% python3 -q
>>> import numpy as np
>>> np.set_printoptions(precision=2, suppress=True, linewidth=200)
>>> feats = np.load("dump.npy")
>>> feats.round(2) + 0
array([[-0.26,  0.1 ,  0.17,  0.32, -0.21, -0.67, -0.25,  0.11,  0.07,  0.02,  0.47],
       [ 0.23, -0.3 , -0.25, -0.1 , -0.27,  0.38, -0.17,  0.45,  0.03,  0.18,  0.55],
       [-0.35, -0.03, -0.54,  0.38, -0.21,  0.19,  0.29, -0.28, -0.03, -0.41,  0.17],
       [-0.58, -0.01, -0.06, -0.19, -0.01,  0.11, -0.16, -0.07, -0.62,  0.44,  0.  ],
       [ 0.03, -0.38,  0.45,  0.09, -0.21,  0.11,  0.4 , -0.49,  0.12,  0.35,  0.23],
       [-0.19, -0.51,  0.26, -0.36, -0.23, -0.17,  0.14,  0.25, -0.2 , -0.53, -0.12],
       [ 0.26, -0.34,  0.14,  0.65, -0.02,  0.11, -0.39, -0.01, -0.38, -0.07, -0.26],
       [-0.42, -0.33, -0.07, -0.03, -0.01,  0.12, -0.46, -0.08,  0.63,  0.09, -0.27],
       [-0.29, -0.1 ,  0.28,  0.21,  0.72,  0.24,  0.15,  0.27,  0.05, -0.13,  0.29],
       [-0.06,  0.43,  0.44, -0.12, -0.24,  0.45, -0.36, -0.21, -0.01, -0.36,  0.2 ],
       [ 0.23, -0.27, -0.21, -0.31,  0.39, -0.2 , -0.33, -0.52, -0.12, -0.19,  0.34]])
>>> vec = np.array([1, 1, -3, -3, 1, 3, 2, 1, -1, -3, 3])
>>> np.round(np.linalg.inv(feats), 2) + 0
array([[-0.26,  0.23, -0.35, -0.58,  0.03, -0.19,  0.26, -0.42, -0.29, -0.06,  0.23],
       [ 0.1 , -0.3 , -0.03, -0.01, -0.38, -0.51, -0.34, -0.33, -0.1 ,  0.43, -0.27],
       [ 0.17, -0.25, -0.54, -0.06,  0.45,  0.26,  0.14, -0.07,  0.28,  0.44, -0.21],
       [ 0.32, -0.1 ,  0.38, -0.19,  0.09, -0.36,  0.65, -0.03,  0.21, -0.12, -0.31],
       [-0.21, -0.27, -0.21, -0.01, -0.21, -0.23, -0.02, -0.01,  0.72, -0.24,  0.39],
       [-0.67,  0.38,  0.19,  0.11,  0.11, -0.17,  0.11,  0.12,  0.24,  0.45, -0.2 ],
       [-0.25, -0.17,  0.29, -0.16,  0.4 ,  0.14, -0.39, -0.46,  0.15, -0.36, -0.33],
       [ 0.11,  0.45, -0.28, -0.07, -0.49,  0.25, -0.01, -0.08,  0.27, -0.21, -0.52],
       [ 0.07,  0.03, -0.03, -0.62,  0.12, -0.2 , -0.38,  0.63,  0.05, -0.01, -0.12],
       [ 0.02,  0.18, -0.41,  0.44,  0.35, -0.53, -0.07,  0.09, -0.13, -0.36, -0.19],
       [ 0.47,  0.55,  0.17,  0.  ,  0.23, -0.12, -0.26, -0.27,  0.29,  0.2 ,  0.34]])
>>> np.abs(np.linalg.eigvals(feats))
array([1., 1., 1., 1., 1., 1., 1., 1., 1., 1., 1.])
>>> np.sort(np.abs(np.degrees(np.angle(np.linalg.eigvals(feats)))))
array([  0.  ,  51.4 ,  51.4 ,  91.52,  91.52, 116.48, 116.48, 135.9 , 135.9 , 172.82, 172.82])
>>> round(float(np.linalg.norm(vec)), 2), round(float(np.linalg.norm(feats @ vec)), 2)
(7.35, 7.35)
>>> round(np.linalg.det(feats), 2)
np.float64(1.0)
>>> rng = np.random.default_rng(235)
>>> z = rng.permutation(11)
>>> z
array([ 3,  1, 10,  6,  9,  8,  2,  5,  7,  0,  4])
>>> out = feats[z][:, z]
>>> round(np.linalg.det(out), 2), round(np.linalg.det(feats[z]), 2)
(np.float64(1.0), np.float64(1.0))
>>> np.sort(np.abs(np.linalg.eigvals(out)))
array([1., 1., 1., 1., 1., 1., 1., 1., 1., 1., 1.])
>>> np.round(np.trace(out), 2)
np.float64(-2.12)
>>> np.linalg.norm(feats, axis=0)
array([1., 1., 1., 1., 1., 1., 1., 1., 1., 1., 1.])
>>> np.round(feats[:, 1] @ feats[:, 4], 2)
np.float64(0.0)
>>> np.round(np.linalg.pinv(feats), 2) + 0
array([[-0.26,  0.23, -0.35, -0.58,  0.03, -0.19,  0.26, -0.42, -0.29, -0.06,  0.23],
       [ 0.1 , -0.3 , -0.03, -0.01, -0.38, -0.51, -0.34, -0.33, -0.1 ,  0.43, -0.27],
       [ 0.17, -0.25, -0.54, -0.06,  0.45,  0.26,  0.14, -0.07,  0.28,  0.44, -0.21],
       [ 0.32, -0.1 ,  0.38, -0.19,  0.09, -0.36,  0.65, -0.03,  0.21, -0.12, -0.31],
       [-0.21, -0.27, -0.21, -0.01, -0.21, -0.23, -0.02, -0.01,  0.72, -0.24,  0.39],
       [-0.67,  0.38,  0.19,  0.11,  0.11, -0.17,  0.11,  0.12,  0.24,  0.45, -0.2 ],
       [-0.25, -0.17,  0.29, -0.16,  0.4 ,  0.14, -0.39, -0.46,  0.15, -0.36, -0.33],
       [ 0.11,  0.45, -0.28, -0.07, -0.49,  0.25, -0.01, -0.08,  0.27, -0.21, -0.52],
       [ 0.07,  0.03, -0.03, -0.62,  0.12, -0.2 , -0.38,  0.63,  0.05, -0.01, -0.12],
       [ 0.02,  0.18, -0.41,  0.44,  0.35, -0.53, -0.07,  0.09, -0.13, -0.36, -0.19],
       [ 0.47,  0.55,  0.17,  0.  ,  0.23, -0.12, -0.26, -0.27,  0.29,  0.2 ,  0.34]])
>>> out = np.linalg.inv(feats)
>>> out.round(2) + 0
array([[-0.26,  0.23, -0.35, -0.58,  0.03, -0.19,  0.26, -0.42, -0.29, -0.06,  0.23],
       [ 0.1 , -0.3 , -0.03, -0.01, -0.38, -0.51, -0.34, -0.33, -0.1 ,  0.43, -0.27],
       [ 0.17, -0.25, -0.54, -0.06,  0.45,  0.26,  0.14, -0.07,  0.28,  0.44, -0.21],
       [ 0.32, -0.1 ,  0.38, -0.19,  0.09, -0.36,  0.65, -0.03,  0.21, -0.12, -0.31],
       [-0.21, -0.27, -0.21, -0.01, -0.21, -0.23, -0.02, -0.01,  0.72, -0.24,  0.39],
       [-0.67,  0.38,  0.19,  0.11,  0.11, -0.17,  0.11,  0.12,  0.24,  0.45, -0.2 ],
       [-0.25, -0.17,  0.29, -0.16,  0.4 ,  0.14, -0.39, -0.46,  0.15, -0.36, -0.33],
       [ 0.11,  0.45, -0.28, -0.07, -0.49,  0.25, -0.01, -0.08,  0.27, -0.21, -0.52],
       [ 0.07,  0.03, -0.03, -0.62,  0.12, -0.2 , -0.38,  0.63,  0.05, -0.01, -0.12],
       [ 0.02,  0.18, -0.41,  0.44,  0.35, -0.53, -0.07,  0.09, -0.13, -0.36, -0.19],
       [ 0.47,  0.55,  0.17,  0.  ,  0.23, -0.12, -0.26, -0.27,  0.29,  0.2 ,  0.34]])
>>> round(float(np.linalg.det(feats) * np.linalg.det(out)), 2)
1.0
>>> np.round(np.linalg.cond(feats), 2)
np.float64(1.0)
>>> np.allclose(out, feats.T)
True
>>> Q, evecs = np.linalg.qr(out[:, :5])[0], np.linalg.qr(out[:, 5:])[0]
>>> sigma = np.linalg.svd(Q.T @ evecs, compute_uv=False)
>>> (sigma > 0.9).sum()
np.int64(0)
>>> np.round(np.linalg.norm(Q @ Q.T - evecs @ evecs.T, 2), 2)
np.float64(1.0)
>>> basis = np.array([[2, 2, 3, 3, 2, 3, 2, 1, 3],
...     [1, 3, 3, 2, 1, 0, 0, 3, 2],
...     [3, 1, 0, 0, 3, 3, 3, 3, 2]])
>>> K = rng.normal(size=(10, 3)) @ basis + np.array([5, -8, 0, -2, 5, 8, -4, -1, 1])
>>> K
array([[  0.37, -12.63,  -6.06,  -7.77,   0.37,   1.93,  -8.34,  -4.48,  -5.36],
       [  6.72,  -7.49,  -2.1 ,  -4.76,   6.72,   7.7 ,  -2.94,   3.39,   0.76],
       [  2.52, -12.38,  -6.25,  -7.67,   2.52,   4.59,  -5.91,  -3.13,  -3.94],
       [  2.77,  -6.41,   3.32,   0.67,   2.77,   5.58,  -6.87,  -2.4 ,   1.14],
       [  0.77,  -6.32,   4.51,   1.7 ,   0.77,   3.65,  -9.04,  -4.3 ,   0.41],
       [  5.52,  -3.92,   4.66,   1.28,   5.52,   7.32,  -4.86,   2.09,   3.47],
       [  3.92, -13.23,  -6.27,  -6.7 ,   3.92,   7.97,  -3.51,  -4.69,  -2.68],
       [ -1.12, -14.2 ,  -7.43,  -8.78,  -1.12,   0.7 ,  -9.47,  -6.58,  -6.99],
       [  3.13,  -7.48,  -0.47,  -3.48,   3.13,   3.94,  -6.89,   0.33,  -0.85],
       [  6.28,  -6.89,   2.57,   0.92,   6.28,  10.83,  -2.37,  -1.61,   3.4 ]])
>>> # column 4 repeats column 0
>>> left, sigma, Vt = np.linalg.svd(K)
>>> np.argmax(sigma[:-1] / (sigma[1:] + 1e-6)) + 1
np.int64(4)
>>> sigma.round(2) + 0
array([45.01, 24.19, 13.44,  6.85,  0.  ,  0.  ,  0.  ,  0.  ,  0.  ])
>>> out = left[:, :4] @ np.diag(sigma[:4]) @ Vt[:4]
>>> np.round(np.abs(K - out).max(), 2)
np.float64(0.0)
>>> round(np.linalg.norm(K - out, 2), 2), np.round(sigma[4], 2)
(np.float64(0.0), np.float64(0.0))
>>> rank = np.linalg.matrix_rank(K)
>>> rank
np.int64(4)
>>> null = np.linalg.svd(K)[2][rank:].T
>>> np.allclose(K @ null, 0)
True
>>> [int(np.linalg.matrix_rank(K[:i])) for i in range(1, len(K) + 1)]
[1, 2, 3, 4, 4, 4, 4, 4, 4, 4]
>>> A = np.load("mat.npy")
>>> A.round(2) + 0
array([[ 0.07, -0.1 , -0.07, -0.01,  0.  , -0.03,  0.2 ,  0.03,  0.11],
       [-0.1 ,  0.12,  0.1 ,  0.01,  0.  ,  0.04, -0.26, -0.04, -0.14],
       [-0.07,  0.1 ,  0.07,  0.01,  0.  ,  0.03, -0.2 , -0.03, -0.11],
       [-0.01,  0.01,  0.01,  0.  ,  0.  ,  0.  , -0.03,  0.  , -0.02],
       [ 0.  ,  0.  ,  0.  ,  0.  ,  0.  ,  0.  ,  0.  ,  0.  ,  0.  ],
       [-0.03,  0.04,  0.03,  0.  ,  0.  ,  0.01, -0.09, -0.01, -0.05],
       [ 0.2 , -0.26, -0.2 , -0.03,  0.  , -0.09,  0.55,  0.09,  0.29],
       [ 0.03, -0.04, -0.03,  0.  ,  0.  , -0.01,  0.09,  0.01,  0.05],
       [ 0.11, -0.14, -0.11, -0.02,  0.  , -0.05,  0.29,  0.05,  0.15]])
>>> rank = np.linalg.matrix_rank(A)
>>> rank
np.int64(1)
>>> null = np.linalg.svd(A)[2][rank:].T
>>> np.allclose(A @ null, 0)
True
>>> np.round(null @ null.T, 2) + 0
array([[ 0.93,  0.1 ,  0.07,  0.01,  0.  ,  0.03, -0.2 , -0.03, -0.11],
       [ 0.1 ,  0.88, -0.1 , -0.01,  0.  , -0.04,  0.26,  0.04,  0.14],
       [ 0.07, -0.1 ,  0.93, -0.01,  0.  , -0.03,  0.2 ,  0.03,  0.11],
       [ 0.01, -0.01, -0.01,  1.  ,  0.  ,  0.  ,  0.03,  0.  ,  0.02],
       [ 0.  ,  0.  ,  0.  ,  0.  ,  1.  ,  0.  ,  0.  ,  0.  ,  0.  ],
       [ 0.03, -0.04, -0.03,  0.  ,  0.  ,  0.99,  0.09,  0.01,  0.05],
       [-0.2 ,  0.26,  0.2 ,  0.03,  0.  ,  0.09,  0.45, -0.09, -0.29],
       [-0.03,  0.04,  0.03,  0.  ,  0.  ,  0.01, -0.09,  0.99, -0.05],
       [-0.11,  0.14,  0.11,  0.02,  0.  ,  0.05, -0.29, -0.05,  0.85]])
>>> [int(np.linalg.matrix_rank(A[:, :j + 1])) for j in range(9)]
[1, 1, 1, 1, 1, 1, 1, 1, 1]
>>> [int(np.linalg.matrix_rank(A[:i])) for i in range(1, len(A) + 1)]
[1, 1, 1, 1, 1, 1, 1, 1, 1]
>>> null.shape
(9, 8)
>>> W0 = np.loadtxt("layer14.csv", delimiter=",")
>>> W0
array([[-1.,  1.,  1.,  1.,  1.,  1.,  1.,  1.,  1.,  1.,  1.],
       [ 1., -1.,  1.,  1.,  1.,  1.,  1.,  1.,  1.,  1.,  1.],
       [ 1.,  1., -1.,  1.,  1.,  1.,  1.,  1.,  1.,  1.,  1.],
       [ 1.,  1.,  1., -1.,  1.,  1.,  1.,  1.,  1.,  1.,  1.],
       [ 1.,  1.,  1.,  1., -1.,  1.,  1.,  1.,  1.,  1.,  1.],
       [ 1.,  1.,  1.,  1.,  1., -1.,  1.,  1.,  1.,  1.,  1.],
       [ 1.,  1.,  1.,  1.,  1.,  1., -1.,  1.,  1.,  1.,  1.],
       [ 1.,  1.,  1.,  1.,  1.,  1.,  1., -1.,  1.,  1.,  1.],
       [ 1.,  1.,  1.,  1.,  1.,  1.,  1.,  1., -1.,  1.,  1.],
       [ 1.,  1.,  1.,  1.,  1.,  1.,  1.,  1.,  1., -1.,  1.],
       [ 1.,  1.,  1.,  1.,  1.,  1.,  1.,  1.,  1.,  1., -1.]])
>>> u = np.array([3, 0])
>>> np.correlate(W0[8], W0[0], "full")
array([ 1.,  2.,  3.,  4.,  5.,  6.,  7.,  8.,  7.,  8.,  7.,  6.,  5.,  4.,  3.,  2.,  1.,  0.,  3.,  0., -1.])
>>> mat = np.eye(7, dtype=int)[rng.permutation(7)]
>>> mat
array([[0, 0, 1, 0, 0, 0, 0],
       [0, 0, 0, 1, 0, 0, 0],
       [0, 0, 0, 0, 1, 0, 0],
       [0, 1, 0, 0, 0, 0, 0],
       [1, 0, 0, 0, 0, 0, 0],
       [0, 0, 0, 0, 0, 0, 1],
       [0, 0, 0, 0, 0, 1, 0]])
>>> round(float(np.linalg.det(A)), 2)
0.0
>>> (A != 0).astype(int)
array([[1, 1, 1, 1, 0, 1, 1, 1, 1],
       [1, 1, 1, 1, 0, 1, 1, 1, 1],
       [1, 1, 1, 1, 0, 1, 1, 1, 1],
       [1, 1, 1, 1, 0, 1, 1, 1, 1],
       [0, 0, 0, 0, 0, 0, 0, 0, 0],
       [1, 1, 1, 1, 0, 1, 1, 1, 1],
       [1, 1, 1, 1, 0, 1, 1, 1, 1],
       [1, 1, 1, 1, 0, 1, 1, 1, 1],
       [1, 1, 1, 1, 0, 1, 1, 1, 1]])
>>> (np.linalg.matrix_power((A != 0) + (A.T != 0) + np.eye(9), 9) > 0).astype(int)
array([[1, 1, 1, 1, 0, 1, 1, 1, 1],
       [1, 1, 1, 1, 0, 1, 1, 1, 1],
       [1, 1, 1, 1, 0, 1, 1, 1, 1],
       [1, 1, 1, 1, 0, 1, 1, 1, 1],
       [0, 0, 0, 0, 1, 0, 0, 0, 0],
       [1, 1, 1, 1, 0, 1, 1, 1, 1],
       [1, 1, 1, 1, 0, 1, 1, 1, 1],
       [1, 1, 1, 1, 0, 1, 1, 1, 1],
       [1, 1, 1, 1, 0, 1, 1, 1, 1]])
>>> J = np.diag(np.array([2, 3, 3, 0])) + 4 * np.eye(4, k=1) + 4 * np.eye(4, k=-1)
>>> J
array([[2., 4., 0., 0.],
       [4., 3., 4., 0.],
       [0., 4., 3., 4.],
       [0., 0., 4., 0.]])
>>> # equal to its transpose
>>> theta = np.radians(15)
>>> r_ = np.eye(4)
>>> r_[2, 2] = r_[3, 3] = np.cos(theta)
>>> r_[2, 3], r_[3, 2] = -np.sin(theta), np.sin(theta)
>>> r_
array([[ 1.  ,  0.  ,  0.  ,  0.  ],
       [ 0.  ,  1.  ,  0.  ,  0.  ],
       [ 0.  ,  0.  ,  0.97, -0.26],
       [ 0.  ,  0.  ,  0.26,  0.97]])
>>> out = J @ r_.T
>>> out
array([[2.  , 4.  , 0.  , 0.  ],
       [4.  , 3.  , 3.86, 1.04],
       [0.  , 4.  , 1.86, 4.64],
       [0.  , 0.  , 3.86, 1.04]])
>>> np.allclose(J @ J.T, out @ out.T)
True
>>> np.abs(out - J).max(axis=0)
array([0.  , 0.  , 1.14, 1.04])
>>> np.allclose(np.linalg.norm(J, axis=1), np.linalg.norm(out, axis=1))
True
>>> np.linalg.svd(J, compute_uv=False), np.linalg.svd(out, compute_uv=False)
(array([9.03, 4.22, 4.19, 1.  ]), array([9.03, 4.22, 4.19, 1.  ]))
>>> vec = np.array([8, 9, 3, 6])
>>> a = np.maximum(J @ vec, 0)
>>> np.tanh(J @ vec)
array([1., 1., 1., 1.])
>>> np.flatnonzero(a > 1e-9)
array([0, 1, 2, 3])
>>> evals, evecs = np.linalg.eigh(J)
>>> vec = np.array([-1, 0, -1, 0])
>>> np.linalg.eigvalsh(J[1:, 1:])
array([-3.7 ,  1.6 ,  8.11])
>>> evecs * np.abs(evals) @ evecs.T
array([[ 3.64,  2.06,  1.4 , -0.74],
       [ 2.06,  5.55,  1.67,  1.77],
       [ 1.4 ,  1.67,  5.92,  1.09],
       [-0.74,  1.77,  1.09,  3.34]])
